% python3 -q
>>> import numpy as np
>>> from numpy import linalg as LA
>>> np.set_printoptions(precision=1, suppress=True, linewidth=140, sign=" ")
>>> M = np.load("sample11.npy")
>>> M
array([[ 0,  0,  0,  1,  0,  0,  0,  0],
       [ 0, -3,  0,  0,  0,  0,  0,  0],
       [ 0,  0,  0,  0, -2,  0,  0,  0],
       [ 0,  0,  0,  0,  0,  2,  0,  0],
       [ 0,  0,  0,  0,  0,  0,  0,  0],
       [ 0,  0,  0,  0,  0,  0, -5,  0],
       [ 4,  0,  0,  0,  0,  0,  0,  0],
       [ 0,  0,  0,  0,  0,  0,  0,  4]])
>>> (M != 0).astype(int)
array([[ 0,  0,  0,  1,  0,  0,  0,  0],
       [ 0,  1,  0,  0,  0,  0,  0,  0],
       [ 0,  0,  0,  0,  1,  0,  0,  0],
       [ 0,  0,  0,  0,  0,  1,  0,  0],
       [ 0,  0,  0,  0,  0,  0,  0,  0],
       [ 0,  0,  0,  0,  0,  0,  1,  0],
       [ 1,  0,  0,  0,  0,  0,  0,  0],
       [ 0,  0,  0,  0,  0,  0,  0,  1]])
>>> round(float(LA.det(M)), 1)
0.0
>>> (LA.matrix_power((M != 0) + (M.T != 0) + np.eye(8), 8) > 0).astype(int)
array([[ 1,  0,  0,  1,  0,  1,  1,  0],
       [ 0,  1,  0,  0,  0,  0,  0,  0],
       [ 0,  0,  1,  0,  1,  0,  0,  0],
       [ 1,  0,  0,  1,  0,  1,  1,  0],
       [ 0,  0,  1,  0,  1,  0,  0,  0],
       [ 1,  0,  0,  1,  0,  1,  1,  0],
       [ 1,  0,  0,  1,  0,  1,  1,  0],
       [ 0,  0,  0,  0,  0,  0,  0,  1]])
>>> U, s, Vh = LA.svd(M)
>>> np.argmax(s[:-1] / (s[1:] + 1e-6)) + 1
np.int64(7)
>>> Y = U[:, :7] @ np.diag(s[:7]) @ Vh[:7]
>>> np.abs(M - Y).max()
np.float64(0.0)
>>> round(float(LA.norm(M - Y, 2)), 1), s[7]
(0.0, np.float64(0.0))
>>> mat = np.load("dump.npy")
>>> mat
array([[ 0.7,  1.5, -1.5, -0.9,  1.6,  0. , -0.8],
       [-0.3, -1.4,  1.2, -0.7, -0.5,  0.1, -2.1],
       [ 1. , -1.6, -1. , -1. ,  1.8, -0.4,  0.4],
       [-1.4,  0.5,  1.5, -0.6,  0.6, -1.4, -1.3],
       [-1.4,  1.5, -1.4,  1.3, -0.9,  0. ,  0.4],
       [ 0.3, -0.8, -2.2,  1.1, -0.2, -1.2,  0.6],
       [ 0.8, -1.9, -2. , -0.4, -0.2,  0.7, -0.5],
       [-1.1, -0.9, -0.4, -1.4, -2. , -0.4,  0.8],
       [-1.3,  0. , -1.1,  2.4, -0.3,  0.6,  0. ],
       [-0.4,  0. ,  0.7,  0.4, -1.9, -1.4,  1.5],
       [-0.2,  1.8,  0. ,  2. ,  0.5,  1.1,  0.6],
       [-0.5,  0.4,  1.6, -2.3,  0.3,  0.9,  0.3],
       [ 0.9, -1.1, -0.5, -1. ,  1.4,  1.4,  1.4],
       [ 1.2, -1.3, -0.1,  1. ,  0.9,  1.7,  1.1],
       [-2.7,  0.2, -0.9,  0.3,  0.1,  0.2, -0.8],
       [-1.2,  1.6,  0.7, -0.1, -0.6, -0.9, -1.7],
       [-0.2,  0.1,  2.2,  0.4,  1.1, -1.4,  0.9],
       [-0.7,  1.3,  2.1, -0.1, -0.1,  0.9,  1.2],
       [-1.9,  1.1,  0.8, -0.4,  0.5,  0. , -1.7],
       [ 0.4, -1. ,  1.9,  1. ,  0.8,  1. ,  1.3],
       [-0.6,  1.1, -1.5, -0.8, -1.9, -0.2, -0.9],
       [ 0.4, -0.4,  0. ,  0.6, -1.8, -0.3,  2.2],
       [ 1. ,  0.9, -0.7, -1. , -1.1, -0.1,  2.1],
       [-0.3,  0.2,  0.9, -0.6, -1.8,  1. ,  1.8],
       [ 0.1, -0.8, -1.1,  0.5, -2. , -1.5,  0.8],
       [ 0.7, -1.3, -0.8,  0.2,  0. ,  1.3,  2.1],
       [ 1.9, -0.2,  1. , -0.3,  0.8, -1.4,  1.3],
       [ 1.1, -0.5, -0.1,  1.3,  1.8, -0.2, -1.6],
       [ 1.1,  0.4, -1.2, -2.2, -0.2, -1. , -0.1],
       [-0.6,  1.8, -1.8,  0.9, -0.7,  0. ,  0.8],
       [ 1.5,  1.9,  1.4,  0. , -0.4,  0.9,  0.4],
       [ 0.5,  1.5, -1.8,  0. , -1.2, -0.9, -1. ],
       [ 0.3, -0.5, -1. ,  0.1, -0.6, -2.6, -0.7],
       [-1.2,  0.1, -1.1,  1.6, -1.4,  1.3,  0. ],
       [ 0.7,  1.3,  1.1,  1.3,  1.6,  0.1,  1.2],
       [ 1.8,  0.6,  1.2, -1.1, -0.5,  1.3, -0.9]])
>>> C = mat[[19, 24]].astype(float)
>>> for _ in range(4):
...     z = LA.norm(mat[:, None] - C, axis=-1).argmin(axis=1)
...     C = np.array([mat[z == j].mean(axis=0) for j in range(2)])
... 
>>> z
array([ 1,  0,  0,  0,  1,  1,  1,  1,  1,  1,  0,  0,  0,  0,  1,  1,  0,  0,  0,  0,  1,  1,  1,  0,  1,  0,  0,  0,  1,  1,  0,  1,  1,
        1,  0,  0])
>>> np.abs(C[1] - C[0]).argmax()
np.int64(2)
>>> C.round(1) + 0
array([[ 0.3,  0. ,  0.8,  0. ,  0.5,  0.4,  0.4],
       [-0.3,  0.3, -1. ,  0.1, -0.8, -0.4,  0.2]])
>>> np.bincount(z)
array([ 18,  18])
>>> u = np.array([8, 3])
>>> np.polyval(u, C[0])
array([ 5.5,  3.4,  9.4,  2.6,  6.9,  6.1,  5.8])
>>> np.round(np.correlate(C[0], C[1], "full"), 1) + 0
array([ 0. , -0.1, -0.2, -0.3, -0.9,  0. , -1.4, -0.1, -1. , -0.2, -0.4,  0. , -0.1])
>>> np.array([np.convolve(row, u, "same") for row in C])
array([[ 2.5,  1.3,  6.5,  2. ,  3.8,  4.5,  4. ],
       [-2.4,  1.5, -7.2, -2. , -6.4, -6. , -0.1]])
>>> np.convolve(C[0], u)
array([ 2.5,  1.3,  6.5,  2. ,  3.8,  4.5,  4. ,  1.1])
>>> Xc = (mat - mat.mean(axis=0)) / mat.std(axis=0)
>>> Xc.std(axis=0)
array([ 1.,  1.,  1.,  1.,  1.,  1.,  1.])
>>> b = LA.lstsq(np.delete(Xc, 4, axis=1), Xc[:, 4])[0]
>>> np.abs(b).argmax()
np.int64(0)
>>> b
array([ 0.4, -0.1,  0.3,  0.2,  0.1, -0.3])
>>> round(1 - np.var(Xc[:, 4] - np.delete(Xc, 4, axis=1) @ b), 1)
np.float64(0.3)
>>> vec = np.array([0, 3, 2, -1, -8, 1, -1])
>>> target = mat @ vec
>>> np.round(LA.solve(mat.T @ mat, mat.T @ target), 1) + 0
array([ 0.,  3.,  2., -1., -8.,  1., -1.])
>>> rng = np.random.default_rng(188327)
>>> target = target + 0.3 * rng.normal(size=36)
>>> target
array([ -9.4,   5. , -20.9,   0.1,   7.5,  -7.8,  -7.8,  12.3,  -1.5,  13.7,  -0.3,   4.7, -15. , -11.3,  -1.1,  11.9,  -6.3,   8.2,   2.9,
        -6.9,  17.2,  10.3,   8.7,  17. ,   8.6,  -6.5,  -7.5, -16.1,   1.5,   6. ,  12. ,  10.5,  -0.8,   9.6,  -9.3,  11.4])
>>> b, *_ = LA.lstsq(mat, target)
>>> np.round(mat.T @ (target - mat @ b), 1) + 0
array([ 0.,  0.,  0.,  0.,  0.,  0.,  0.])
>>> np.round(LA.norm(target - mat @ b), 1)
np.float64(1.8)
>>> b.round()
array([-0.,  3.,  2., -1., -8.,  1., -1.])
>>> [round(float(LA.norm(LA.solve(mat.T @ mat + lam * np.eye(7), mat.T @ target))), 2) for lam in (0, 1, 10, 100)]
[8.95, 8.7, 7.07, 2.77]
>>> data = np.array([[0, -3, 2, -1, 2, -1, 2],
...     [2, 1, 3, -1, 2, 3, -3],
...     [0, 2, -1, -2, -3, -1, 2],
...     [-3, 2, 1, -2, 0, 1, 3],
...     [1, 3, -1, 3, 1, -1, -2],
...     [-1, 2, 2, 0, 0, 0, 0],
...     [-2, -1, 3, -3, -2, 0, -3]])
>>> data
array([[ 0, -3,  2, -1,  2, -1,  2],
       [ 2,  1,  3, -1,  2,  3, -3],
       [ 0,  2, -1, -2, -3, -1,  2],
       [-3,  2,  1, -2,  0,  1,  3],
       [ 1,  3, -1,  3,  1, -1, -2],
       [-1,  2,  2,  0,  0,  0,  0],
       [-2, -1,  3, -3, -2,  0, -3]])
>>> u = np.array([1, 1, 1])
>>> np.convolve(data[4], u)
array([ 1,  4,  3,  5,  3,  3, -2, -3, -2])
>>> np.array([np.convolve(row, u, "same") for row in data])
array([[-3, -1, -2,  3,  0,  3,  1],
       [ 3,  6,  3,  4,  4,  2,  0],
       [ 2,  1, -1, -6, -6, -2,  1],
       [-1,  0,  1, -1, -1,  4,  4],
       [ 4,  3,  5,  3,  3, -2, -3],
       [ 1,  3,  4,  2,  0,  0,  0],
       [-3,  0, -1, -2, -5, -5, -3]])
>>> np.polyval(u, data[4])
array([  3,  13,   1,  13,   3,   1,   3])
>>> (data - data.T) / 2
array([[ 0. , -2.5,  1. ,  1. ,  0.5,  0. ,  2. ],
       [ 2.5,  0. ,  0.5, -1.5, -0.5,  0.5, -1. ],
       [-1. , -0.5,  0. , -1.5, -1. , -1.5, -0.5],
       [-1. ,  1.5,  1.5,  0. , -1.5,  0.5,  3. ],
       [-0.5,  0.5,  1. ,  1.5,  0. , -0.5,  0. ],
       [ 0. , -0.5,  1.5, -0.5,  0.5,  0. ,  0. ],
       [-2. ,  1. ,  0.5, -3. ,  0. ,  0. ,  0. ]])
>>> data @ data
array([[ -4,   1, -10,   1, -14, -14,   0],
       [ 10,  14,  -2,   8,   5,  -5,   9],
       [  4, -17,  12, -11,   0,   8, -14],
       [  3,   8,   8,  -6, -11,   6, -25],
       [  3,   7,   6,   1,  16,  11,   4],
       [  4,   9,   2,  -5,  -4,   5,  -4],
       [ 11,   2, -20,   6, -11,  -5,   9]])
>>> np.trace(data)
np.int64(-4)
>>> np.round(LA.det(data), 1)
np.float64(7384.0)
>>> data.inv()
Traceback (most recent call last):
  File "<python-input-53>", line 1, in <module>
    data.inv()
    ^^^^^^^^
AttributeError: 'numpy.ndarray' object has no attribute 'inv'
>>> np.sort(np.abs(LA.eigvals(data)))
array([ 2.5,  3.3,  3.3,  3.6,  3.6,  4.6,  4.6])
